$ ipython --no-banner

In [1]: import numpy as np

In [2]: np.set_printoptions(precision=1, suppress=True, linewidth=100)

In [3]: data = np.loadtxt("sample12.csv", delimiter=",")

In [4]: print(data)
[[0. 2. 0. 0.]
 [0. 3. 0. 0.]
 [0. 0. 0. 2.]
 [0. 0. 0. 3.]]

In [5]: P = np.triu(np.array([[-3, -3, -1, 0], [2, 4, -3, 5], [5, 4, -3, 2], [-3, 2, 3, -4]]), 1) + np.eye(4)

In [6]: Y = P @ data @ np.linalg.inv(P)

In [7]: print(np.trace(Y), np.trace(data))
6.0 6.0

In [8]: print(P @ data - data @ P)
[[  0.  -9.   6. -12.]
 [  0.   0.   9.  -6.]
 [  0.   0.   0.   6.]
 [  0.   0.   0.   0.]]

In [9]: print(round(np.linalg.norm(data, 2) / np.linalg.norm(data), 1))
0.7

In [10]: print([round(float(x), 1) for x in np.linalg.svd(data, compute_uv=False)[:3]])
[3.6, 3.6, 0.0]

In [11]: print(np.linalg.cond(data) > 100)
True

In [12]: print(np.linalg.matrix_rank(data, rtol=0.1))
2

In [13]: print(np.kron(np.eye(2, dtype=int), data))
[[0. 2. 0. 0. 0. 0. 0. 0.]
 [0. 3. 0. 0. 0. 0. 0. 0.]
 [0. 0. 0. 2. 0. 0. 0. 0.]
 [0. 0. 0. 3. 0. 0. 0. 0.]
 [0. 0. 0. 0. 0. 2. 0. 0.]
 [0. 0. 0. 0. 0. 3. 0. 0.]
 [0. 0. 0. 0. 0. 0. 0. 2.]
 [0. 0. 0. 0. 0. 0. 0. 3.]]

In [14]: print(round(float(np.linalg.det(data[::-1])), 1))
0.0

In [15]: print(round(float(np.linalg.eigvals(data).sum().real), 1))
6.0

In [16]: print(np.einsum("ii->", data))
6.0

In [17]: T = np.stack([data, 2 * data, data[::-1]])

In [18]: print((T @ data.T).shape)
(3, 4, 4)

In [19]: print(np.linalg.matrix_rank(T))
[2 2 2]

In [20]: mat = np.array([[63, 36, 7], [36, 135, -100], [7, -100, 175]])

In [21]: print(mat)
[[  63   36    7]
 [  36  135 -100]
 [   7 -100  175]]

In [22]: # equal to its transpose

In [23]: Y = np.array([[1, 0, -3], [1, 2, 1], [-2, 3, -3]])

In [24]: print(Y.T @ mat.T)
[[  85  371 -443]
 [  93  -30  325]
 [-174  327 -646]]

In [25]: print(np.einsum("ik,kj->ij", mat, Y))
[[  85   93 -174]
 [ 371  -30  327]
 [-443  325 -646]]

In [26]: print(np.linalg.matrix_rank(mat @ Y))
3

In [27]: print(np.einsum("ij->j", mat))
[106  71  82]

In [28]: print(np.einsum("ij,ij->i", mat, mat))
[ 5314 29521 40674]

In [29]: print(np.einsum("ik,kj->ji", mat, Y))
[[  85  371 -443]
 [  93  -30  325]
 [-174  327 -646]]

In [30]: w, vecs = np.linalg.eigh(mat)

In [31]: print(np.round(vecs.T @ vecs, 1) + 0)
[[1. 0. 0.]
 [0. 1. 0.]
 [0. 0. 1.]]

In [32]: print(np.linalg.svd(mat, compute_uv=False))
[258.6  89.6  24.8]

In [33]: print(w)
[ 24.8  89.6 258.6]

In [34]: print(np.abs(vecs[:, -1]))
[0.1 0.6 0.8]

In [35]: print(round(float(w.sum()), 1), np.trace(mat))
373.0 373

In [36]: def softmax(z):
    ...:     e = np.exp(z - z.max(axis=-1, keepdims=True))
    ...:     return e / e.sum(axis=-1, keepdims=True)
    ...: 

In [37]: print(np.round(softmax(mat[1] + 4), 1) + 0)
[0. 1. 0.]

In [38]: print(softmax(10 * mat[1]))
[0. 1. 0.]

In [39]: print(softmax(mat).sum(axis=1))
[1. 1. 1.]

In [40]: att = mat @ mat.T / np.sqrt(3)

In [41]: print(np.round(softmax(att), 1) + 0)
[[0. 1. 0.]
 [0. 1. 0.]
 [0. 0. 1.]]

In [42]: print(softmax(att + np.triu(np.full(att.shape, -np.inf), 1)))
[[1. 0. 0.]
 [0. 1. 0.]
 [0. 0. 1.]]

In [43]: print(softmax(att)[1] @ mat)
[  36.  135. -100.]

In [44]: low = np.linalg.cholesky(mat)

In [45]: print(mat / np.sqrt(np.outer(np.diag(mat), np.diag(mat))))
[[ 1.   0.4  0.1]
 [ 0.4  1.  -0.7]
 [ 0.1 -0.7  1. ]]

In [46]: P = np.triu(np.array([[2, 0, 1], [1, 1, 2], [2, 2, -2]]), 1) + np.eye(3)

In [47]: Y = P @ mat @ np.linalg.inv(P)

In [48]: print(Y)
[[  70.  -64.  240.]
 [  50.  -65.  330.]
 [   7. -100.  368.]]

In [49]: print(np.trace(Y), np.trace(mat))
373.0 373

In [50]: M = np.array([[-1, -2, -1], [-2, 0, 0], [-1, -2, -1], [-1, -2, -2]])

In [51]: Y = np.c_[M[:, :1] @ np.array([[4]]), np.array([3, -3, 2, 0])]

In [52]: print(Y)
[[-4  3]
 [-8 -3]
 [-4  2]
 [-4  0]]

In [53]: print(np.round(np.linalg.norm(Y - M @ np.linalg.lstsq(M, Y)[0], axis=0), 1) + 0)
[0.  0.7]

In [54]: print(np.linalg.matrix_rank(np.c_[M, Y]))
4

In [55]: print(np.round(np.linalg.lstsq(M, Y[:, 0])[0], 1) + 0)
[4. 0. 0.]

In [56]: U, sigma, Vh = np.linalg.svd(M, full_matrices=False)

In [57]: print(np.round(Vh @ Vh.T, 1) + 0)
[[1. 0. 0.]
 [0. 1. 0.]
 [0. 0. 1.]]

In [58]: print(np.allclose(U * sigma @ Vh, M))
True

In [59]: m1 = np.loadtxt("a.csv", delimiter=",")

In [60]: print(m1)
[[-2.7  4.   3.  -2. ]
 [-2.   2.3 -4.  -1. ]
 [-2.   4.  -3.7  4. ]
 [-3.   4.   3.  -1.7]]

In [61]: th = np.radians(28)

In [62]: r_ = np.eye(4)

In [63]: r_[0, 0] = r_[2, 2] = np.cos(th)

In [64]: r_[0, 2], r_[2, 0] = -np.sin(th), np.sin(th)

In [65]: print(r_)
[[ 0.9  0.  -0.5  0. ]
 [ 0.   1.   0.   0. ]
 [ 0.5  0.   0.9  0. ]
 [ 0.   0.   0.   1. ]]

In [66]: Y = m1 @ r_.T

In [67]: print(Y.round(1) + 0)
[[-3.8  4.   1.4 -2. ]
 [ 0.1  2.3 -4.5 -1. ]
 [ 0.   4.  -4.2  4. ]
 [-4.1  4.   1.2 -1.7]]

In [68]: print(np.linalg.svd(m1, compute_uv=False), np.linalg.svd(Y, compute_uv=False))
[8.8 7.8 3.3 0.2] [8.8 7.8 3.3 0.2]
